$ ipython --no-banner

In [1]: import numpy as np

In [2]: np.set_printoptions(precision=3, suppress=True, linewidth=160, sign=" ")

In [3]: def rnd(a):
   ...:     return np.round(a, 3) + 0
   ...: 

In [4]: f = np.array([4, 4, 1, 8, 2, 7, 3, 6, 8, 4])

In [5]: g = np.array([-3, -2, -1, -2, -2, 3, 2, 2])

In [6]: arr = np.outer(f, g)

In [7]: arr
Out[7]: 
array([[-12,  -8,  -4,  -8,  -8,  12,   8,   8],
       [-12,  -8,  -4,  -8,  -8,  12,   8,   8],
       [ -3,  -2,  -1,  -2,  -2,   3,   2,   2],
       [-24, -16,  -8, -16, -16,  24,  16,  16],
       [ -6,  -4,  -2,  -4,  -4,   6,   4,   4],
       [-21, -14,  -7, -14, -14,  21,  14,  14],
       [ -9,  -6,  -3,  -6,  -6,   9,   6,   6],
       [-18, -12,  -6, -12, -12,  18,  12,  12],
       [-24, -16,  -8, -16, -16,  24,  16,  16],
       [-12,  -8,  -4,  -8,  -8,  12,   8,   8]])

In [8]: rank = np.linalg.matrix_rank(arr)

In [9]: rank
Out[9]: np.int64(1)

In [10]: null = np.linalg.svd(arr)[2][rank:].T

In [11]: np.allclose(arr @ null, 0)
Out[11]: True

In [12]: [int(np.linalg.matrix_rank(np.delete(arr, i, axis=0))) for i in range(10)]
Out[12]: [1, 1, 1, 1, 1, 1, 1, 1, 1, 1]

In [13]: [int(np.linalg.matrix_rank(arr[:i])) for i in range(1, len(arr) + 1)]
Out[13]: [1, 1, 1, 1, 1, 1, 1, 1, 1, 1]

In [14]: rnd(null @ null.T)
Out[14]: 
array([[ 0.769, -0.154, -0.077, -0.154, -0.154,  0.231,  0.154,  0.154],
       [-0.154,  0.897, -0.051, -0.103, -0.103,  0.154,  0.103,  0.103],
       [-0.077, -0.051,  0.974, -0.051, -0.051,  0.077,  0.051,  0.051],
       [-0.154, -0.103, -0.051,  0.897, -0.103,  0.154,  0.103,  0.103],
       [-0.154, -0.103, -0.051, -0.103,  0.897,  0.154,  0.103,  0.103],
       [ 0.231,  0.154,  0.077,  0.154,  0.154,  0.769, -0.154, -0.154],
       [ 0.154,  0.103,  0.051,  0.103,  0.103, -0.154,  0.897, -0.103],
       [ 0.154,  0.103,  0.051,  0.103,  0.103, -0.154, -0.103,  0.897]])

In [15]: Uu, sigma, Vt = np.linalg.svd(arr)

In [16]: V = Vt[:(sigma > 1e-8).sum()]

In [17]: rng = np.random.default_rng(77)

In [18]: vec = arr[6] + 4 * arr[3] + rng.integers(2) * np.eye(8)[7]

In [19]: vec
Out[19]: array([-105.,  -70.,  -35.,  -70.,  -70.,  105.,   70.,   70.])

In [20]: np.allclose(V.T @ V @ vec, vec)
Out[20]: True

In [21]: rnd(np.linalg.norm(vec - V.T @ V @ vec))
Out[21]: np.float64(0.0)

In [22]: np.linalg.matrix_rank(np.vstack([arr, vec]))
Out[22]: np.int64(1)

In [23]: rnd(np.diag(V.T @ V))
Out[23]: array([ 0.231,  0.103,  0.026,  0.103,  0.103,  0.231,  0.103,  0.103])

In [24]: Uu, sigma, Vt = np.linalg.svd(arr)

In [25]: rnd(sigma)
Out[25]: array([ 103.562,    0.   ,    0.   ,    0.   ,    0.   ,    0.   ,    0.   ,    0.   ])

In [26]: Y = Uu[:, :1] @ np.diag(sigma[:1]) @ Vt[:1]

In [27]: rnd(Y)
Out[27]: 
array([[-12.,  -8.,  -4.,  -8.,  -8.,  12.,   8.,   8.],
       [-12.,  -8.,  -4.,  -8.,  -8.,  12.,   8.,   8.],
       [ -3.,  -2.,  -1.,  -2.,  -2.,   3.,   2.,   2.],
       [-24., -16.,  -8., -16., -16.,  24.,  16.,  16.],
       [ -6.,  -4.,  -2.,  -4.,  -4.,   6.,   4.,   4.],
       [-21., -14.,  -7., -14., -14.,  21.,  14.,  14.],
       [ -9.,  -6.,  -3.,  -6.,  -6.,   9.,   6.,   6.],
       [-18., -12.,  -6., -12., -12.,  18.,  12.,  12.],
       [-24., -16.,  -8., -16., -16.,  24.,  16.,  16.],
       [-12.,  -8.,  -4.,  -8.,  -8.,  12.,   8.,   8.]])

In [28]: W = np.array([[8, 9, 7, 8, 1],
    ...:     [4, 2, 3, 2, 8],
    ...:     [7, 0, 9, 6, 2],
    ...:     [5, 3, 5, 0, 2],
    ...:     [4, 5, 7, 2, 9],
    ...:     [9, 1, 4, 0, 1],
    ...:     [2, 5, 8, 6, 9],
    ...:     [2, 3, 7, 8, 4]])

In [29]: coef = np.array([3, 3, 4, 3, 3])

In [30]: H = np.maximum(arr @ W + coef, 0)

In [31]: (H > 0).mean(axis=0)
Out[31]: array([ 0.,  0.,  0.,  0.,  0.])

In [32]: cent = np.array([[0, 2], [-5, -3], [1, 4], [-5, -4], [-3, 2]])

In [33]: (H @ cent).round(6).argmax(axis=1)
Out[33]: array([ 0,  0,  0,  0,  0,  0,  0,  0,  0,  0])

In [34]: W @ cent
Out[34]: 
array([[-81, -13],
       [-41,  22],
       [-27,  30],
       [-16,  25],
       [-55,  31],
       [ -4,  33],
       [-74,  15],
       [-60,  -1]])

In [35]: np.abs(np.diag(np.linalg.qr(arr)[1])) > 1e-9
Out[35]: array([ True, False, False, False, False, False, False, False])

In [36]: rnd(arr @ np.linalg.pinv(arr) @ arr)
Out[36]: 
array([[-12.,  -8.,  -4.,  -8.,  -8.,  12.,   8.,   8.],
       [-12.,  -8.,  -4.,  -8.,  -8.,  12.,   8.,   8.],
       [ -3.,  -2.,  -1.,  -2.,  -2.,   3.,   2.,   2.],
       [-24., -16.,  -8., -16., -16.,  24.,  16.,  16.],
       [ -6.,  -4.,  -2.,  -4.,  -4.,   6.,   4.,   4.],
       [-21., -14.,  -7., -14., -14.,  21.,  14.,  14.],
       [ -9.,  -6.,  -3.,  -6.,  -6.,   9.,   6.,   6.],
       [-18., -12.,  -6., -12., -12.,  18.,  12.,  12.],
       [-24., -16.,  -8., -16., -16.,  24.,  16.,  16.],
       [-12.,  -8.,  -4.,  -8.,  -8.,  12.,   8.,   8.]])

In [37]: np.unique(arr.round(6), axis=0).shape
Out[37]: (7, 8)

In [38]: data = np.load("case7.npy")

In [39]: data
Out[39]: 
array([[ 0.683, -2.386,  0.099, -0.914, -0.608, -1.711, -0.887,  2.062],
       [ 0.228,  0.959, -1.363, -0.496,  0.26 , -0.358, -2.388,  0.023],
       [ 0.916,  1.449,  1.375, -0.707, -0.059, -2.762,  0.189, -1.355],
       [ 2.926, -0.49 ,  0.378, -0.001,  0.728,  0.409, -0.305, -0.415],
       [-1.002, -0.812,  2.427, -1.618,  1.636,  1.386, -0.407, -0.728],
       [-0.486, -0.398, -1.666, -1.826,  0.306,  0.402,  1.313, -0.886],
       [ 0.702,  1.99 ,  0.553, -1.845,  0.369, -0.84 ,  0.16 ,  1.875],
       [ 1.003, -0.288,  0.823, -2.722, -3.086,  1.026, -0.605, -0.857]])

In [40]: Y = np.array([[8, 4], [7, 3], [5, 6], [7, 4], [6, 5], [0, 6], [6, 9], [6, 0]])

In [41]: np.vstack([data, Y.T]).shape
Out[41]: (10, 8)

In [42]: Y @ data
ValueError: matmul: Input operand 1 has a mismatch in its core dimension 0, with gufunc signature (n?,k),(k,m?)->(n?,m?) (size 8 is different from 2)


In [43]: rnd(np.einsum("ij->j", data))
Out[43]: array([  4.97 ,   0.024,   2.626, -10.129,  -0.454,  -2.448,  -2.93 ,  -0.281])

In [44]: np.linalg.matrix_rank(np.vstack([data, Y.T]))
Out[44]: np.int64(8)

In [45]: X = np.loadtxt("sample7.csv", delimiter=",")

In [46]: X
Out[46]: 
array([[ 3.963, -7.649,  0.093, -1.104,  0.706],
       [-1.129,  0.049, -2.537,  3.88 ,  4.518],
       [-5.391,  1.499,  4.663,  0.27 , -0.873]])

In [47]: f, g = X[1], X[0]

In [48]: rnd(f @ f)
Out[48]: np.float64(43.18)

In [49]: rnd(f @ g)
Out[49]: np.float64(-6.179)

In [50]: p = (f @ g) / (f @ f) * f

In [51]: rnd((g - p) @ f)
Out[51]: np.float64(0.0)

In [52]: rnd(np.linalg.norm(f + g) ** 2 + np.linalg.norm(f - g) ** 2)
Out[52]: np.float64(238.237)

In [53]: rnd(p)
Out[53]: array([ 0.162, -0.007,  0.363, -0.555, -0.646])

In [54]: rnd(g - p)
Out[54]: array([ 3.801, -7.642, -0.27 , -0.549,  1.352])

In [55]: Y = X + rng.integers(-2, 3, (3, 2)) @ rng.integers(-2, 3, (2, 5))

In [56]: rnd(Y)
Out[56]: 
array([[ 1.963, -3.649, -2.907, -4.104,  1.706],
       [-2.129,  2.049, -4.537,  1.88 ,  6.518],
       [-6.391,  3.499,  1.663, -2.73 ,  4.127]])

In [57]: np.linalg.matrix_rank(Y - X, tol=1e-8)
Out[57]: np.int64(2)

In [58]: rnd(np.linalg.svd(Y - X, compute_uv=False))
Out[58]: array([ 9.685,  3.194,  0.   ])

In [59]: Y - X
Out[59]: 
array([[-2.,  4., -3., -3.,  1.],
       [-1.,  2., -2., -2.,  2.],
       [-1.,  2., -3., -3.,  5.]])

In [60]: T = np.stack([X, 5 * X, X[::-1]])

In [61]: rnd(np.linalg.norm(T, axis=(1, 2)))
Out[61]: array([ 13.153,  65.766,  13.153])

In [62]: np.linalg.matrix_rank(T.reshape(3, -1))
Out[62]: np.int64(2)

In [63]: rnd(np.einsum("bij,cij->bc", T, T))
Out[63]: 
array([[ 173.007,  865.035,  -23.442],
       [ 865.035, 4325.177, -117.211],
       [ -23.442, -117.211,  173.007]])

In [64]: f = np.array([7, 3, 2])

In [65]: rnd(np.polyval(f, X[2]))
Out[65]: array([ 189.267,   22.226,  168.194,    3.32 ,    4.716])

In [66]: rnd(np.cross(X[2, :3], X[1, :3]))
Out[66]: array([ -4.031, -18.941,   1.428])

In [67]: rnd(np.convolve(X[2], f))
Out[67]: array([-37.737,  -5.68 ,  26.356,  18.877,   4.025,  -2.079,  -1.746])

In [68]: W0 = np.loadtxt("m.csv", delimiter=",")

In [69]: W0
Out[69]: 
array([[ 0.,  0.,  0.],
       [ 0.,  0.,  1.],
       [ 0.,  1.,  0.]])

In [70]: evals, V = np.linalg.eigh(W0)

In [71]: vec = np.array([0, 0, -2])

In [72]: vec @ W0 @ vec
Out[72]: np.float64(0.0)

In [73]: np.abs(W0).sum(axis=1).max(), np.abs(evals).max()
Out[73]: (np.float64(1.0), np.float64(1.0))

In [74]: vec @ W0 @ vec / (vec @ vec), evals[0], evals[-1]
Out[74]: (np.float64(0.0), np.float64(-1.0), np.float64(1.0))

In [75]: rnd(np.linalg.eigvalsh(W0[1:, 1:]))
Out[75]: array([-1.,  1.])

In [76]: np.all(np.linalg.eigvalsh(W0) > 0)
Out[76]: np.False_

In [77]: rnd(np.linalg.eigvalsh(W0).min())
Out[77]: np.float64(-1.0)

In [78]: np.argsort(-np.linalg.norm(W0, axis=0).round(6), kind="stable")[:3]
Out[78]: array([ 1,  2,  0])

In [79]: np.linalg.matrix_rank(W0, rtol=0.1)
Out[79]: np.int64(2)

In [80]: np.linalg.cond(W0) > 100
Out[80]: np.True_

In [81]: [round(float(x), 3) for x in np.linalg.svd(W0, compute_uv=False)[:3]]
Out[81]: [1.0, 1.0, 0.0]

In [82]: rnd(np.linalg.norm(W0, 2) / np.linalg.norm(W0))
Out[82]: np.float64(0.707)

In [83]: A = np.load("x.npy")

In [84]: A
Out[84]: 
array([[-1, -1,  2, -2,  2, -2, -1,  0, -2, -1],
       [ 2,  0, -1,  1,  1,  1,  2, -2, -2,  0],
       [ 0, -1,  1, -1,  2, -2,  0,  1,  2, -2],
       [ 1, -2,  2, -2,  2,  2,  1,  2,  0,  0],
       [ 2, -1,  0,  0, -1,  1,  2,  2, -2, -2],
       [ 1,  0, -2,  2,  0, -2, -2, -2, -1,  0],
       [-2, -1, -1,  1,  1,  1, -2, -1, -1,  2],
       [ 1,  1, -1,  1, -1, -2,  2, -1, -1,  0]])

In [85]: theta = np.radians(72)

In [86]: r_ = np.eye(10)

In [87]: r_[2, 2] = r_[9, 9] = np.cos(theta)

In [88]: r_[2, 9], r_[9, 2] = -np.sin(theta), np.sin(theta)

In [89]: rnd(r_)
Out[89]: 
array([[ 1.   ,  0.   ,  0.   ,  0.   ,  0.   ,  0.   ,  0.   ,  0.   ,  0.   ,  0.   ],
       [ 0.   ,  1.   ,  0.   ,  0.   ,  0.   ,  0.   ,  0.   ,  0.   ,  0.   ,  0.   ],
       [ 0.   ,  0.   ,  0.309,  0.   ,  0.   ,  0.   ,  0.   ,  0.   ,  0.   , -0.951],
       [ 0.   ,  0.   ,  0.   ,  1.   ,  0.   ,  0.   ,  0.   ,  0.   ,  0.   ,  0.   ],
       [ 0.   ,  0.   ,  0.   ,  0.   ,  1.   ,  0.   ,  0.   ,  0.   ,  0.   ,  0.   ],
       [ 0.   ,  0.   ,  0.   ,  0.   ,  0.   ,  1.   ,  0.   ,  0.   ,  0.   ,  0.   ],
       [ 0.   ,  0.   ,  0.   ,  0.   ,  0.   ,  0.   ,  1.   ,  0.   ,  0.   ,  0.   ],
       [ 0.   ,  0.   ,  0.   ,  0.   ,  0.   ,  0.   ,  0.   ,  1.   ,  0.   ,  0.   ],
       [ 0.   ,  0.   ,  0.   ,  0.   ,  0.   ,  0.   ,  0.   ,  0.   ,  1.   ,  0.   ],
       [ 0.   ,  0.   ,  0.951,  0.   ,  0.   ,  0.   ,  0.   ,  0.   ,  0.   ,  0.309]])

In [90]: Y = A @ r_.T

In [91]: rnd(np.abs(Y - A).max(axis=0))
Out[91]: array([ 0.   ,  0.   ,  1.902,  0.   ,  0.   ,  0.   ,  0.   ,  0.   ,  0.   ,  2.593])

In [92]: np.allclose(A @ A.T, Y @ Y.T)
Out[92]: True
